>>> import numpy as np
>>> np.set_printoptions(precision=2, suppress=True, linewidth=200, sign=" ")
>>> rd = lambda a: np.round(a, 2) + 0
>>> feats = np.array([[0, 0, 7, 0], [0, 0, 0, 8], [3, 0, 0, 0], [0, -1, 0, 0]])
>>> # 2 groups of indices that never mix
>>> feats.T @ feats
array([[  9,   0,   0,   0],
       [  0,   1,   0,   0],
       [  0,   0,  49,   0],
       [  0,   0,   0,  64]])
>>> rd(np.linalg.norm(feats, axis=0))
array([ 3.,  1.,  7.,  8.])
>>> feats[:, 0] @ feats[:, 2]
np.int64(0)
>>> rng = np.random.default_rng(96994)
>>> X = np.eye(7, dtype=int)[rng.permutation(7)] * np.array([4, 9, 3, 9, 6, 1, 2])
>>> X
array([[ 0,  0,  0,  0,  6,  0,  0],
       [ 0,  9,  0,  0,  0,  0,  0],
       [ 0,  0,  0,  0,  0,  0,  2],
       [ 0,  0,  0,  0,  0,  1,  0],
       [ 4,  0,  0,  0,  0,  0,  0],
       [ 0,  0,  0,  9,  0,  0,  0],
       [ 0,  0,  3,  0,  0,  0,  0]])
>>> # 4 blocks once reordered
>>> X.shape
(7, 7)
>>> np.abs(X).max()
np.int64(9)
>>> np.linalg.matrix_rank(X)
np.int64(7)
>>> X.sum(axis=0)
array([ 4,  9,  3,  9,  6,  1,  2])
>>> np.count_nonzero(X)
np.int64(7)
>>> rd(np.linalg.svd(X, compute_uv=False))
array([ 9.,  9.,  6.,  4.,  3.,  2.,  1.])
>>> np.diff(X, axis=0)
array([[ 0,  9,  0,  0, -6,  0,  0],
       [ 0, -9,  0,  0,  0,  0,  2],
       [ 0,  0,  0,  0,  0,  1, -2],
       [ 4,  0,  0,  0,  0, -1,  0],
       [-4,  0,  0,  9,  0,  0,  0],
       [ 0,  0,  3, -9,  0,  0,  0]])
>>> f = np.array([1, -2, 3, 3, -2, 0, 1])
>>> out = X + np.outer(f, np.eye(7)[6])
>>> rd(np.linalg.det(out) / np.linalg.det(X)), rd(1 + np.linalg.solve(X, f)[6])
(np.float64(2.5), np.float64(2.5))
>>> out
array([[ 0.,  0.,  0.,  0.,  6.,  0.,  1.],
       [ 0.,  9.,  0.,  0.,  0.,  0., -2.],
       [ 0.,  0.,  0.,  0.,  0.,  0.,  5.],
       [ 0.,  0.,  0.,  0.,  0.,  1.,  3.],
       [ 4.,  0.,  0.,  0.,  0.,  0., -2.],
       [ 0.,  0.,  0.,  9.,  0.,  0.,  0.],
       [ 0.,  0.,  3.,  0.,  0.,  0.,  1.]])
>>> np.linalg.matrix_rank(out - X)
np.int64(1)
>>> O, r_ = np.linalg.qr(X)
>>> np.trace(O @ O.T)
np.float64(7.0)
>>> O
array([[ 0.,  0.,  0.,  0., -1.,  0.,  0.],
       [-0.,  1.,  0.,  0.,  0.,  0.,  0.],
       [-0., -0.,  0.,  0.,  0.,  0., -1.],
       [-0., -0., -0.,  0.,  0., -1.,  0.],
       [-1., -0., -0., -0.,  0.,  0.,  0.],
       [-0., -0., -0., -1., -0.,  0.,  0.],
       [-0., -0., -1., -0., -0., -0.,  0.]])
>>> O.shape, r_.shape
((7, 7), (7, 7))
>>> np.allclose(r_.T @ r_, X.T @ X)
True
>>> E = np.loadtxt("case1.csv", delimiter=",")
>>> E
array([[ 5.,  0.,  0.,  2.,  5.,  3.],
       [ 0.,  5.,  4.,  0.,  0.,  0.],
       [ 0.,  5.,  0.,  0.,  0.,  0.],
       [ 4.,  0.,  0.,  4.,  1.,  5.],
       [ 5.,  0.,  0.,  3.,  1.,  4.],
       [ 0.,  0.,  0.,  3.,  0.,  4.]])
>>> # 2 blocks once reordered
>>> lab = rng.permutation(6)
>>> out = E[:, lab] * rng.choice([-1, 1], 6)
>>> out
array([[-3.,  0., -5.,  2.,  5.,  0.],
       [-0.,  4., -0.,  0.,  0.,  5.],
       [-0.,  0., -0.,  0.,  0.,  5.],
       [-5.,  0., -1.,  4.,  4.,  0.],
       [-4.,  0., -1.,  3.,  5.,  0.],
       [-4.,  0., -0.,  3.,  0.,  0.]])
>>> Uu, _, VT = np.linalg.svd(E.T @ out)
>>> rd(np.linalg.lstsq(E, out)[0])
array([[ 0.,  0.,  0.,  0.,  1.,  0.],
       [ 0.,  0.,  0.,  0.,  0.,  1.],
       [ 0.,  1.,  0.,  0.,  0.,  0.],
       [ 0.,  0.,  0.,  1.,  0.,  0.],
       [ 0.,  0., -1.,  0.,  0.,  0.],
       [-1.,  0.,  0.,  0.,  0.,  0.]])
>>> lab
array([ 5,  2,  4,  3,  0,  1])
>>> rd(np.linalg.norm(out, 2) / np.linalg.norm(out))
np.float64(0.8)
>>> np.argsort(-np.linalg.norm(out, axis=0).round(6), kind="stable")[:3]
array([ 0,  4,  5])
>>> round(np.log10(np.linalg.cond(out)))
2
>>> np.linalg.cond(out) > 100
np.False_
>>> [round(float(x), 2) for x in np.linalg.svd(out, compute_uv=False)[:3]]
[13.03, 7.7, 4.74]
>>> f, g = E[1], E[0]
>>> f @ f
np.float64(41.0)
>>> f @ g
np.float64(0.0)
>>> p = (f @ g) / (f @ f) * f
>>> p
array([ 0.,  0.,  0.,  0.,  0.,  0.])
>>> g - p
array([ 5.,  0.,  0.,  2.,  5.,  3.])
>>> round(np.log10(np.linalg.cond(E)))
2
>>> rd(np.abs(np.linalg.svd(E)[2][-1]))
array([ 0.02,  0.  ,  0.  ,  0.79,  0.07,  0.61])
>>> [round(float(x), 2) for x in np.linalg.svd(E, compute_uv=False)[:3]]
[13.03, 7.7, 4.74]
>>> T = np.stack([E, 2 * E, E[::-1]])
>>> rd(np.linalg.norm(T, axis=(1, 2)))
array([ 16.22,  32.43,  16.22])
>>> (T @ E.T).shape
(3, 6, 6)
>>> T.sum(axis=0)
array([[ 15.,   0.,   0.,   9.,  15.,  13.],
       [  5.,  15.,  12.,   3.,   1.,   4.],
       [  4.,  15.,   0.,   4.,   1.,   5.],
       [ 12.,   5.,   0.,  12.,   3.,  15.],
       [ 15.,   5.,   4.,   9.,   3.,  12.],
       [  5.,   0.,   0.,  11.,   5.,  15.]])
>>> np.linalg.matrix_rank(T.reshape(3, -1))
np.int64(2)
>>> np.einsum("bij,cij->bc", T, T)
array([[  263.,   526.,    36.],
       [  526.,  1052.,    72.],
       [   36.,    72.,   263.]])
